% ipython --no-banner

In [1]: import numpy as np

In [2]: from numpy import linalg as LA

In [3]: np.set_printoptions(suppress=True, linewidth=160)

In [4]: X = np.load("sample12.npy")

In [5]: print(X)
[[ 0 -1  1]
 [ 1  0 -1]
 [-1  1  0]]

In [6]: left, sigma, Vt = LA.svd(X)

In [7]: print(sigma.round(3) + 0)
[1.732 1.732 0.   ]

In [8]: A2 = left[:, :2] @ np.diag(sigma[:2]) @ Vt[:2]

In [9]: print(LA.matrix_rank(A2))
2

In [10]: print(LA.matrix_rank(X, rtol=0.05))
2

In [11]: x = np.array([0, 2, 0])

In [12]: print(np.round(LA.svd(X, compute_uv=False), 3) + 0)
[1.732 1.732 0.   ]

In [13]: print(x @ X @ x)
0

In [14]: print(np.round(LA.det(X), 3))
0.0

In [15]: O = LA.solve(np.eye(3) - X, np.eye(3) + X)

In [16]: print(O @ O.T)
[[1. 0. 0.]
 [0. 1. 0.]
 [0. 0. 1.]]

In [17]: print(round(float(LA.det(O)), 3))
1.0

In [18]: print(np.round(X @ LA.pinv(X) @ X, 3) + 0)
[[ 0. -1.  1.]
 [ 1.  0. -1.]
 [-1.  1.  0.]]

In [19]: print(np.abs(np.diag(LA.qr(X)[1])) > 1e-9)
[ True  True False]

In [20]: print(np.unique(X.round(6), axis=0).shape)
(3, 3)

In [21]: print(LA.cond(X) > 100)
True

In [22]: print([round(float(x), 3) for x in LA.svd(X, compute_uv=False)[:3]])
[1.732, 1.732, 0.0]

In [23]: left, sigma, Vt = LA.svd(X)

In [24]: V = Vt[:(sigma > 1e-8).sum()]

In [25]: rng = np.random.default_rng(666)

In [26]: x = X[1] + -1 * X[2] + rng.integers(2) * np.eye(3)[0]

In [27]: print(x)
[ 3. -1. -1.]

In [28]: print(np.round(np.diag(V.T @ V), 3))
[0.667 0.667 0.667]

In [29]: print(np.allclose(V.T @ V @ x, x))
False

In [30]: M = np.load("out8.npy")

In [31]: print(M)
[[-1.  1.  1.  1.]
 [ 1. -1.  1.  1.]
 [ 1.  1. -1.  1.]
 [ 1.  1.  1. -1.]]

In [32]: print((M @ M)[0])
[4. 0. 0. 0.]

In [33]: print(M @ np.ones(4))
[2. 2. 2. 2.]

In [34]: print(np.allclose(M @ M.T, M.T @ M))
True

In [35]: K = 2 * np.eye(10) + np.ones((10, 10))

In [36]: print(K)
[[3. 1. 1. 1. 1. 1. 1. 1. 1. 1.]
 [1. 3. 1. 1. 1. 1. 1. 1. 1. 1.]
 [1. 1. 3. 1. 1. 1. 1. 1. 1. 1.]
 [1. 1. 1. 3. 1. 1. 1. 1. 1. 1.]
 [1. 1. 1. 1. 3. 1. 1. 1. 1. 1.]
 [1. 1. 1. 1. 1. 3. 1. 1. 1. 1.]
 [1. 1. 1. 1. 1. 1. 3. 1. 1. 1.]
 [1. 1. 1. 1. 1. 1. 1. 3. 1. 1.]
 [1. 1. 1. 1. 1. 1. 1. 1. 3. 1.]
 [1. 1. 1. 1. 1. 1. 1. 1. 1. 3.]]

In [37]: # symmetric, so the eigenvalues are real

In [38]: x = np.ones(10)

In [39]: for _ in range(5):
    ...:     x = K @ x
    ...:     x /= LA.norm(x)
    ...:     print(round(x @ K @ x, 3))
    ...: 
12.0
12.0
12.0
12.0
12.0

In [40]: print(x.round(3))
[0.316 0.316 0.316 0.316 0.316 0.316 0.316 0.316 0.316 0.316]

In [41]: x = np.array([2, 2, 2, 0, 2, 0, 0, 1, 2, 2])

In [42]: print(K @ np.eye(10)[0])
[3. 1. 1. 1. 1. 1. 1. 1. 1. 1.]

In [43]: print(K @ np.ones(10))
[12. 12. 12. 12. 12. 12. 12. 12. 12. 12.]

In [44]: m1 = np.array([[-1.0, 0.1, 0.3, -0.3, 0.3, -0.8, 0.5, 0.1],
    ...:     [1.3, -0.4, 1.6, 1.0, -0.6, 0.6, 0.4, 2.7],
    ...:     [2.1, -1.2, -1.6, 0.0, -0.3, -0.5, 2.9, -0.5],
    ...:     [0.3, 0.4, 0.3, 0.9, 1.1, -0.5, 0.4, 0.0],
    ...:     [1.1, 0.2, 0.1, 2.0, -0.5, -0.3, -0.4, -1.0],
    ...:     [1.3, -0.1, 0.2, 0.4, -0.6, -0.6, 0.2, -0.1],
    ...:     [-0.1, 0.1, 0.3, 0.4, -0.2, 0.9, 0.5, -1.4],
    ...:     [0.5, -1.2, -0.6, -0.3, 0.6, 2.2, 0.4, -1.4]])

In [45]: m1[:, 1] *= 5

In [46]: print(m1)
[[-1.   0.5  0.3 -0.3  0.3 -0.8  0.5  0.1]
 [ 1.3 -2.   1.6  1.  -0.6  0.6  0.4  2.7]
 [ 2.1 -6.  -1.6  0.  -0.3 -0.5  2.9 -0.5]
 [ 0.3  2.   0.3  0.9  1.1 -0.5  0.4  0. ]
 [ 1.1  1.   0.1  2.  -0.5 -0.3 -0.4 -1. ]
 [ 1.3 -0.5  0.2  0.4 -0.6 -0.6  0.2 -0.1]
 [-0.1  0.5  0.3  0.4 -0.2  0.9  0.5 -1.4]
 [ 0.5 -6.  -0.6 -0.3  0.6  2.2  0.4 -1.4]]

In [47]: cov = m1.T @ m1

In [48]: print(np.round(LA.svd(m1, compute_uv=False) ** 2, 3))
[94.651 16.477 11.758  8.564  2.734  1.463  0.665  0.327]

In [49]: print(LA.matrix_rank(cov))
8

In [50]: print(np.round(np.diag(cov), 3))
[10.35 81.75  5.8   6.31  2.76  7.6   9.59 12.48]

In [51]: print(np.allclose(cov, cov.T))
True

In [52]: print(np.round(np.abs(LA.eigvals(m1)).max(), 3))
5.441

In [53]: print(np.round((m1 - m1.T) / 2, 3))
[[ 0.   -0.4  -0.9  -0.3  -0.4  -1.05  0.3  -0.2 ]
 [ 0.4   0.    3.8  -0.5  -0.8   0.55 -0.05  4.35]
 [ 0.9  -3.8   0.   -0.15 -0.2  -0.35  1.3   0.05]
 [ 0.3   0.5   0.15  0.   -0.45 -0.45  0.    0.15]
 [ 0.4   0.8   0.2   0.45  0.    0.15 -0.1  -0.8 ]
 [ 1.05 -0.55  0.35  0.45 -0.15  0.   -0.35 -1.15]
 [-0.3   0.05 -1.3   0.    0.1   0.35  0.   -0.9 ]
 [ 0.2  -4.35 -0.05 -0.15  0.8   1.15  0.9   0.  ]]

In [54]: print(np.allclose(m1 @ m1.T, m1.T @ m1))
False

In [55]: LA.determinant(m1)
Traceback (most recent call last):
  Cell In[55], line 1
    LA.determinant(m1)
AttributeError: module 'numpy.linalg' has no attribute 'determinant'


In [56]: print(np.allclose(m1, m1.T))
False

In [57]: print(np.round((m1 + m1.T) / 2, 3))
[[-1.    0.9   1.2   0.    0.7   0.25  0.2   0.3 ]
 [ 0.9  -2.   -2.2   1.5   0.2   0.05  0.45 -1.65]
 [ 1.2  -2.2  -1.6   0.15 -0.1  -0.15  1.6  -0.55]
 [ 0.    1.5   0.15  0.9   1.55 -0.05  0.4  -0.15]
 [ 0.7   0.2  -0.1   1.55 -0.5  -0.45 -0.3  -0.2 ]
 [ 0.25  0.05 -0.15 -0.05 -0.45 -0.6   0.55  1.05]
 [ 0.2   0.45  1.6   0.4  -0.3   0.55  0.5  -0.5 ]
 [ 0.3  -1.65 -0.55 -0.15 -0.2   1.05 -0.5  -1.4 ]]

In [58]: F = np.load("block4.npy")

In [59]: print(F)
[[2 4 0 0 0 0]
 [2 4 0 0 0 0]
 [6 2 6 0 0 0]
 [1 2 0 0 0 0]
 [1 2 0 0 0 0]
 [3 1 3 0 0 0]]

In [60]: left, sigma, Vt = LA.svd(F)

In [61]: V = Vt[:(sigma > 1e-8).sum()]

In [62]: x = F[2] + 4 * F[5] + rng.integers(2) * np.eye(6)[5]

In [63]: print(x)
[18.  6. 18.  0.  0.  1.]

In [64]: print(np.allclose(V.T @ V @ x, x))
False

In [65]: print(LA.matrix_rank(np.vstack([F, x])))
3

In [66]: print(np.round(V.T @ V, 3))
[[ 0.486  0.257  0.429  0.     0.     0.   ]
 [ 0.257  0.871 -0.214  0.     0.     0.   ]
 [ 0.429 -0.214  0.643  0.     0.     0.   ]
 [ 0.     0.     0.     0.     0.     0.   ]
 [ 0.     0.     0.     0.     0.     0.   ]
 [ 0.     0.     0.     0.     0.     0.   ]]

In [67]: print(round(float(LA.norm(x - V.T @ V @ x)), 3))
1.0

In [68]: data = np.load("w.npy")

In [69]: print(data)
[[-16  10  -4  -4   1  15   4 -12   0   4]
 [ 10  18  -2  -3   9  -5   3  -1   5  10]
 [ -4  -2  14  13   5   6  -9   1  -8   4]
 [ -4  -3  13 -18  12  -3   1   6   7   5]
 [  1   9   5  12  -6  -5  -7  -5 -10   2]
 [ 15  -5   6  -3  -5   6  -8   9 -11  -8]
 [  4   3  -9   1  -7  -8  -8   1   5  14]
 [-12  -1   1   6  -5   9   1  -6   4   8]
 [  0   5  -8   7 -10 -11   5   4   6   6]
 [  4  10   4   5   2  -8  14   8   6 -18]]

In [70]: print(np.round(np.sort(np.abs(LA.eigvals(K))), 3))
[ 2.  2.  2.  2.  2.  2.  2.  2.  2. 12.]

In [71]: print((K + K.T) / 2)
[[3. 1. 1. 1. 1. 1. 1. 1. 1. 1.]
 [1. 3. 1. 1. 1. 1. 1. 1. 1. 1.]
 [1. 1. 3. 1. 1. 1. 1. 1. 1. 1.]
 [1. 1. 1. 3. 1. 1. 1. 1. 1. 1.]
 [1. 1. 1. 1. 3. 1. 1. 1. 1. 1.]
 [1. 1. 1. 1. 1. 3. 1. 1. 1. 1.]
 [1. 1. 1. 1. 1. 1. 3. 1. 1. 1.]
 [1. 1. 1. 1. 1. 1. 1. 3. 1. 1.]
 [1. 1. 1. 1. 1. 1. 1. 1. 3. 1.]
 [1. 1. 1. 1. 1. 1. 1. 1. 1. 3.]]

In [72]: print(np.trace(K))
30.0

In [73]: print(K @ K)
[[18. 14. 14. 14. 14. 14. 14. 14. 14. 14.]
 [14. 18. 14. 14. 14. 14. 14. 14. 14. 14.]
 [14. 14. 18. 14. 14. 14. 14. 14. 14. 14.]
 [14. 14. 14. 18. 14. 14. 14. 14. 14. 14.]
 [14. 14. 14. 14. 18. 14. 14. 14. 14. 14.]
 [14. 14. 14. 14. 14. 18. 14. 14. 14. 14.]
 [14. 14. 14. 14. 14. 14. 18. 14. 14. 14.]
 [14. 14. 14. 14. 14. 14. 14. 18. 14. 14.]
 [14. 14. 14. 14. 14. 14. 14. 14. 18. 14.]
 [14. 14. 14. 14. 14. 14. 14. 14. 14. 18.]]

In [74]: print(np.round(LA.matrix_power(K, 4), 3))
[[2088. 2072. 2072. 2072. 2072. 2072. 2072. 2072. 2072. 2072.]
 [2072. 2088. 2072. 2072. 2072. 2072. 2072. 2072. 2072. 2072.]
 [2072. 2072. 2088. 2072. 2072. 2072. 2072. 2072. 2072. 2072.]
 [2072. 2072. 2072. 2088. 2072. 2072. 2072. 2072. 2072. 2072.]
 [2072. 2072. 2072. 2072. 2088. 2072. 2072. 2072. 2072. 2072.]
 [2072. 2072. 2072. 2072. 2072. 2088. 2072. 2072. 2072. 2072.]
 [2072. 2072. 2072. 2072. 2072. 2072. 2088. 2072. 2072. 2072.]
 [2072. 2072. 2072. 2072. 2072. 2072. 2072. 2088. 2072. 2072.]
 [2072. 2072. 2072. 2072. 2072. 2072. 2072. 2072. 2088. 2072.]
 [2072. 2072. 2072. 2072. 2072. 2072. 2072. 2072. 2072. 2088.]]

In [75]: ev, V = LA.eigh(data)

In [76]: print(ev.round(3))
[-38.909 -35.026 -29.227  -9.994  -4.158  -3.692  10.288  20.269  25.327  37.123]

In [77]: print(np.round(LA.eigvalsh(data + -3 * np.eye(10)), 3))
[-41.909 -38.026 -32.227 -12.994  -7.158  -6.692   7.288  17.269  22.327  34.123]

In [78]: print(round(float(ev.sum()), 3), np.trace(data))
-28.0 -28

In [79]: print(np.round(LA.eigvalsh(data @ data), 3))
[  13.633   17.291   99.875  105.844  410.826  641.437  854.232 1226.794 1378.12  1513.948]

In [80]: print((ev > 1e-8).sum(), (ev < -1e-8).sum())
4 6

In [81]: print(np.round(V @ np.diag(ev) @ V.T, 3) + 0)
[[-16.  10.  -4.  -4.   1.  15.   4. -12.   0.   4.]
 [ 10.  18.  -2.  -3.   9.  -5.   3.  -1.   5.  10.]
 [ -4.  -2.  14.  13.   5.   6.  -9.   1.  -8.   4.]
 [ -4.  -3.  13. -18.  12.  -3.   1.   6.   7.   5.]
 [  1.   9.   5.  12.  -6.  -5.  -7.  -5. -10.   2.]
 [ 15.  -5.   6.  -3.  -5.   6.  -8.   9. -11.  -8.]
 [  4.   3.  -9.   1.  -7.  -8.  -8.   1.   5.  14.]
 [-12.  -1.   1.   6.  -5.   9.   1.  -6.   4.   8.]
 [  0.   5.  -8.   7. -10. -11.   5.   4.   6.   6.]
 [  4.  10.   4.   5.   2.  -8.  14.   8.   6. -18.]]
